$ python3 -q
>>> import numpy as np
>>> np.set_printoptions(suppress=True, linewidth=200)
>>> rnd = lambda a: np.round(a, 2) + 0
>>> A = np.loadtxt("sample1.csv", delimiter=",")
>>> print(A)
[[ 5.  3.  0.]
 [-6. -4.  0.]
 [-6. -6.  2.]]
>>> t = np.radians(36)
>>> r_ = np.eye(3)
>>> r_[1, 1] = r_[0, 0] = np.cos(t)
>>> r_[1, 0], r_[0, 1] = -np.sin(t), np.sin(t)
>>> print(rnd(r_))
[[ 0.81  0.59  0.  ]
 [-0.59  0.81  0.  ]
 [ 0.    0.    1.  ]]
>>> M2 = A @ r_.T
>>> print(np.allclose(np.linalg.norm(A, axis=1), np.linalg.norm(M2, axis=1)))
True
>>> hat = np.triu(np.array([[1, 0, 1], [2, 2, 2], [1, 0, 1]]), 1) + np.eye(3)
>>> M2 = hat @ A @ np.linalg.inv(hat)
>>> print(M2)
[[ -1.  -3.   9.]
 [-18. -16.  54.]
 [ -6.  -6.  20.]]
>>> print(hat @ A - A @ hat)
[[ -6.  -6.  -9.]
 [-12. -12.  18.]
 [  0.   0.  18.]]
>>> print(np.linalg.matrix_rank(M2))
3
>>> print(rnd(np.linalg.eigvals(A).sum().real))
3.0
>>> print(np.kron(np.eye(2, dtype=int), A))
[[ 5.  3.  0.  0.  0.  0.]
 [-6. -4.  0. -0. -0.  0.]
 [-6. -6.  2. -0. -0.  0.]
 [ 0.  0.  0.  5.  3.  0.]
 [-0. -0.  0. -6. -4.  0.]
 [-0. -0.  0. -6. -6.  2.]]
>>> Uu, sigma, Vt = np.linalg.svd(A)
>>> print(rnd(sigma))
[12.57  2.    0.16]
>>> M2 = Uu[:, :2] @ np.diag(sigma[:2]) @ Vt[:2]
>>> print(rnd(np.linalg.norm(A - M2, 2)), rnd(sigma[2]))
0.16 0.16
>>> print(np.linalg.matrix_rank(A, rtol=0.05))
2
>>> print(rnd(M2))
[[ 4.95  3.07  0.08]
 [-6.04 -3.93  0.07]
 [-6.   -6.01  1.99]]
>>> print(round(np.log10(np.linalg.cond(A))))
2
>>> print(np.argsort(-np.linalg.norm(A, axis=0).round(6), kind="stable")[:3])
[0 1 2]
>>> print(np.linalg.cond(A) > 100)
False
>>> F = np.load("dump.npy")
>>> print(F)
[[ 3.02 -4.   -1.  ]
 [-1.   -2.98  2.  ]
 [ 3.   -4.   -0.98]]
>>> rng = np.random.default_rng(39)
>>> idx = rng.permutation(3)
>>> print(idx)
[0 2 1]
>>> M2 = F[idx][:, idx]
>>> print(M2)
[[ 3.02 -1.   -4.  ]
 [ 3.   -0.98 -4.  ]
 [-1.    2.   -2.98]]
>>> print(np.diag(M2))
[ 3.02 -0.98 -2.98]
>>> print(rnd(np.linalg.det(M2)), rnd(np.linalg.det(F[idx])))
-0.04 0.04
>>> print(np.allclose(M2, F))
False
>>> Uu, sigma, Vt = np.linalg.svd(F)
>>> print(np.argmax(sigma[:-1] / (sigma[1:] + 1e-6)) + 1)
2
>>> print(rnd(sigma))
[7.38 3.39 0.  ]
>>> M2 = Uu[:, :2] @ np.diag(sigma[:2]) @ Vt[:2]
>>> print(np.linalg.matrix_rank(F, rtol=0.05))
2
>>> print(rnd(M2))
[[ 3.02 -4.   -1.  ]
 [-1.   -2.98  2.  ]
 [ 3.   -4.   -0.98]]
>>> print(rnd(np.linalg.norm(F - M2, 2)), rnd(sigma[2]))
0.0 0.0
>>> print(rnd(np.abs(F - M2).max()))
0.0
>>> print(rnd(np.linalg.det(2 * F)), rnd(np.linalg.det(F)))
-0.32 -0.04
>>> print(np.kron(np.eye(2, dtype=int), F))
[[ 3.02 -4.   -1.    0.   -0.   -0.  ]
 [-1.   -2.98  2.   -0.   -0.    0.  ]
 [ 3.   -4.   -0.98  0.   -0.   -0.  ]
 [ 0.   -0.   -0.    3.02 -4.   -1.  ]
 [-0.   -0.    0.   -1.   -2.98  2.  ]
 [ 0.   -0.   -0.    3.   -4.   -0.98]]
>>> print(rnd(np.linalg.eigvals(F)))
[ 1.02  0.02 -1.98]
>>> print(rnd(np.linalg.eigvals(F).sum().real))
-0.94
>>> Uu, sigma = np.linalg.svd(F)
Traceback (most recent call last):
  File "<python-input-50>", line 1, in <module>
    Uu, sigma = np.linalg.svd(F)
    ^^^^^^^^^
ValueError: too many values to unpack (expected 2)
>>> Uu, sigma, Vt = np.linalg.svd(F, full_matrices=False)
>>> print(rnd(Uu.T @ Uu))
[[1. 0. 0.]
 [0. 1. 0.]
 [0. 0. 1.]]
>>> print((sigma > 1e-8).sum())
3
>>> print(Uu.shape, sigma.shape, Vt.shape)
(3, 3) (3,) (3, 3)
>>> print(np.abs(Uu[:, 0]).round(6).argmax())
0
>>> print(rnd(Uu.T @ F @ Vt.T))
[[7.38 0.   0.  ]
 [0.   3.39 0.  ]
 [0.   0.   0.  ]]
>>> vec = np.array([1, 1, 2])
>>> print((F @ vec).argmax())
1
>>> print(rnd((F * vec).sum(axis=1)))
[-2.98  0.02 -2.96]
>>> print(F * vec)
[[ 3.02 -4.   -2.  ]
 [-1.   -2.98  4.  ]
 [ 3.   -4.   -1.96]]
>>> M = np.load("test10.npy")
>>> print(M)
[[-0.79 -1.8  -0.71]
 [ 1.68 -0.09 -2.05]
 [ 0.52 -0.52  1.91]]
>>> print(rnd(M - M[0]))
[[ 0.    0.    0.  ]
 [ 2.47  1.71 -1.34]
 [ 1.31  1.28  2.62]]
>>> print(np.linalg.matrix_rank(M))
3
>>> print(rnd(M.sum(axis=0)))
[ 1.41 -2.41 -0.85]
>>> np.zeros(3, 3)
Traceback (most recent call last):
  File "<python-input-66>", line 1, in <module>
    np.zeros(3, 3)
    ~~~~~~~~^^^^^^
TypeError: Cannot interpret '3' as a data type
>>> print(rnd(np.linalg.norm(M)))
3.95
>>> print(rnd(M.sum(axis=1)))
[-3.3  -0.46  1.91]
>>> print(rnd(M.mean(axis=0)))
[ 0.47 -0.8  -0.28]
>>> Q, r_ = np.linalg.qr(M)
>>> print(Q.shape, r_.shape)
(3, 3) (3, 3)
>>> print(rnd(Q.T @ Q))
[[1. 0. 0.]
 [0. 1. 0.]
 [0. 0. 1.]]
>>> print(np.allclose(r_.T @ r_, M.T @ M))
True
>>> print(rnd(Q @ r_))
[[-0.79 -1.8  -0.71]
 [ 1.68 -0.09 -2.05]
 [ 0.52 -0.52  1.91]]
>>> print(rnd(r_))
[[ 1.93  0.52 -0.98]
 [ 0.    1.8   0.54]
 [ 0.    0.    2.66]]
>>> vec = np.array([0, -3, 3])
>>> h = np.maximum(M @ vec, 0)
>>> print(np.flatnonzero(h > 1e-9))
[0 2]
>>> print(M * (h > 1e-9)[:, None])
[[-0.79 -1.8  -0.71]
 [ 0.   -0.   -0.  ]
 [ 0.52 -0.52  1.91]]
>>> vec = np.array([2, 2, 0])
>>> y = M @ vec
>>> c, lr = np.zeros(3), 1 / np.linalg.norm(M, 2) ** 2
>>> for i in range(4):
...     c -= lr * M.T @ (M @ c - y)
...     if i % 1 == 0: print(i, round(np.linalg.norm(M @ c - y), 2))
... 
0 2.97
1 1.52
2 0.79
3 0.41
>>> print(rnd(np.linalg.cond(M)))
2.05
>>> print(rnd(c))
[ 1.84  1.9  -0.06]
>>> M2 = np.array([[9, 0], [0, 9], [2, 5]])
>>> print(np.linalg.matrix_rank(np.vstack([M, M2.T])))
3
>>> print(np.linalg.matrix_rank(M @ M2))
2
>>> print(rnd(np.einsum("ij->j", M)))
[ 1.41 -2.41 -0.85]
>>> print(rnd(M @ M2))
[[ -8.53 -19.75]
 [ 11.02 -11.06]
 [  8.5    4.87]]
>>> arr = np.loadtxt("a.csv", delimiter=",")
>>> print(arr)
[[ 0.  8.  8.]
 [ 4.  0.  0.]
 [ 4.  0.  0.]
 [ 4.  0.  9.]
 [ 4.  0.  0.]
 [ 0.  6.  2.]
 [ 2.  0.  0.]
 [ 0. 11. 17.]
 [ 0.  6.  2.]
 [ 6.  0.  1.]
 [ 4.  0.  0.]
 [ 2.  0.  2.]
 [ 2.  2. 11.]
 [ 0.  2.  4.]
 [ 4.  0.  0.]
 [ 8.  0.  5.]
 [ 0.  6.  2.]
 [ 6.  0.  7.]
 [ 2.  1.  8.]
 [ 4.  0.  0.]
 [ 4.  0.  0.]
 [ 0.  3.  0.]
 [ 6.  0.  0.]
 [ 6.  0.  1.]
 [ 0.  0.  0.]]
>>> Uu, sigma, Vt = np.linalg.svd(arr, full_matrices=False)
>>> print(rnd(np.sqrt((sigma ** 2).sum())), rnd(np.linalg.norm(arr)))
37.28 37.28
>>> print(np.abs(Uu[:, 0]).round(6).argmax())
7
>>> print(rnd(sigma / sigma[0]))
[1.   0.6  0.33]
>>> print(rnd(Vt @ Vt.T))
[[1. 0. 0.]
 [0. 1. 0.]
 [0. 0. 1.]]
>>> print(rnd(Uu.T @ Uu))
[[1. 0. 0.]
 [0. 1. 0.]
 [0. 0. 1.]]
>>> print(rnd(sigma))
[30.74 18.42 10.28]
>>> print(rnd(np.cumsum(sigma ** 2) / np.sum(sigma ** 2)))
[0.68 0.92 1.  ]
>>> print(rnd(Uu.T @ arr @ Vt.T))
[[30.74  0.    0.  ]
 [ 0.   18.42  0.  ]
 [ 0.    0.   10.28]]
>>> print(np.allclose(Uu * sigma @ Vt, arr))
True
>>> M2 = M + rng.integers(-2, 3, (3, 1)) @ rng.integers(-2, 3, (1, 3))
>>> print(rnd(M2))
[[ 1.21 -0.8   0.29]
 [ 1.68 -0.09 -2.05]
 [-1.48 -1.52  0.91]]
>>> print(M2 - M)
[[ 2.  1.  1.]
 [ 0.  0.  0.]
 [-2. -1. -1.]]
>>> print(np.abs(M2 - M).sum(axis=1))
[4. 0. 4.]
>>> print(np.linalg.matrix_rank(M2 - M, tol=1e-8))
1
>>> print(rnd(np.linalg.svd(M2 - M, compute_uv=False)))
[3.46 0.   0.  ]
>>> data = np.load("layer4.npy")
>>> print(data)
[[2 0 0 0]
 [0 1 0 0]
 [0 0 0 0]
 [0 0 0 2]]
>>> # triangular: eigenvalues sit on the diagonal
>>> print(np.allclose(data @ data.T, data.T @ data))
True
>>> print((data + data.T) / 2)
[[2. 0. 0. 0.]
 [0. 1. 0. 0.]
 [0. 0. 0. 0.]
 [0. 0. 0. 2.]]
>>> print(np.linalg.matrix_power(data, 4))
[[16  0  0  0]
 [ 0  1  0  0]
 [ 0  0  0  0]
 [ 0  0  0 16]]
>>> print((data - data.T) / 2)
[[0. 0. 0. 0.]
 [0. 0. 0. 0.]
 [0. 0. 0. 0.]
 [0. 0. 0. 0.]]
>>> print(data @ data)
[[4 0 0 0]
 [0 1 0 0]
 [0 0 0 0]
 [0 0 0 4]]
>>> np.linalg.determinant(data)
Traceback (most recent call last):
  File "<python-input-117>", line 1, in <module>
    np.linalg.determinant(data)
    ^^^^^^^^^^^^^^^^^^^^^
AttributeError: module 'numpy.linalg' has no attribute 'determinant'
>>> print(rnd(np.abs(np.linalg.eigvals(data)).max()))
2.0
>>> print(np.allclose(data, data.T))
True
>>> print(np.trace(data))
5
>>> print(data.sum(axis=0))
[2 1 0 2]
>>> print(np.count_nonzero(data))
3
>>> print(data - data[0])
[[ 0  0  0  0]
 [-2  1  0  0]
 [-2  0  0  0]
 [-2  0  0  2]]
>>> print(np.diff(data, axis=0))
[[-2  1  0  0]
 [ 0 -1  0  0]
 [ 0  0  0  2]]
>>> mat = np.loadtxt("w.csv", delimiter=",")
>>> print(mat)
[[ 1. -2.  3.]
 [-2.  4. -6.]
 [ 3. -6.  9.]]
>>> idx = rng.permutation(3)
>>> print(idx)
[0 2 1]
>>> M2 = mat[idx][:, idx]
>>> print(rnd(np.linalg.det(M2)), rnd(np.linalg.det(mat[idx])))
0.0 0.0
>>> print(rnd(np.sort(np.abs(np.linalg.eigvals(M2)))))
[ 0.  0. 14.]
>>> print(np.allclose(M2, mat))
False
>>> X = np.loadtxt("case17.csv", delimiter=",")
>>> print(rnd(X))
[[ 0.02 -0.4   0.75 -0.52]
 [-0.4   0.83  0.31 -0.21]
 [ 0.75  0.31  0.43  0.4 ]
 [-0.52 -0.21  0.4   0.72]]
>>> # symmetric, so the eigenvalues are real
>>> vals, V = np.linalg.eigh(X)
>>> vec = np.array([2, -3, -2, 5])
>>> print(rnd(vec @ X @ vec / (vec @ vec)), vals[0], vals[-1])
0.43 -1.0 1.0
>>> print(rnd(np.abs(X).sum(axis=1).max()), np.abs(vals).max())
1.88 1.0
>>> idx = rng.permutation(4)
>>> print(idx)
[1 3 0 2]
>>> M2 = X[idx][:, idx]
>>> print(rnd(M2))
[[ 0.83 -0.21 -0.4   0.31]
 [-0.21  0.72 -0.52  0.4 ]
 [-0.4  -0.52  0.02  0.75]
 [ 0.31  0.4   0.75  0.43]]
>>> print(np.allclose(M2, X))
False
>>> print(rnd(np.sort(np.abs(np.linalg.eigvals(M2)))))
[1. 1. 1. 1.]
>>> print(rnd(np.diag(M2)))
[0.83 0.72 0.02 0.43]
>>> print(rnd(np.trace(M2)))
2.0
>>> W0 = np.array([[1.11, 0.18, 0.8],
...     [0.98, 0.06, 0.92],
...     [0.9, 0.09, 0.86],
...     [1.03, -0.11, 0.95],
...     [0.97, -0.07, 1.01],
...     [1.06, -0.11, 1.04],
...     [0.84, 0.05, 1.03],
...     [1.8, -0.01, -0.02],
...     [1.96, 0.11, -0.06],
...     [1.91, -0.08, 0.01],
...     [2.06, 0.02, -0.03],
...     [2.02, -0.2, 0.02],
...     [2.02, -0.07, 0.02],
...     [1.97, -0.08, 0.04]])
>>> print(W0)
[[ 1.11  0.18  0.8 ]
 [ 0.98  0.06  0.92]
 [ 0.9   0.09  0.86]
 [ 1.03 -0.11  0.95]
 [ 0.97 -0.07  1.01]
 [ 1.06 -0.11  1.04]
 [ 0.84  0.05  1.03]
 [ 1.8  -0.01 -0.02]
 [ 1.96  0.11 -0.06]
 [ 1.91 -0.08  0.01]
 [ 2.06  0.02 -0.03]
 [ 2.02 -0.2   0.02]
 [ 2.02 -0.07  0.02]
 [ 1.97 -0.08  0.04]]
>>> W0 @ W0
Traceback (most recent call last):
  File "<python-input-150>", line 1, in <module>
    W0 @ W0
    ~~~^~~~
ValueError: matmul: Input operand 1 has a mismatch in its core dimension 0, with gufunc signature (n?,k),(k,m?)->(n?,m?) (size 14 is different from 3)
>>> gram = W0.T @ W0
>>> print(rnd(np.linalg.eigvalsh(gram)[::-1]))
[35.29  4.87  0.13]
>>> print(np.linalg.matrix_rank(gram))
3
>>> print(rnd(gram))
[[33.85 -0.53  6.45]
 [-0.53  0.15  0.02]
 [ 6.45  0.02  6.3 ]]
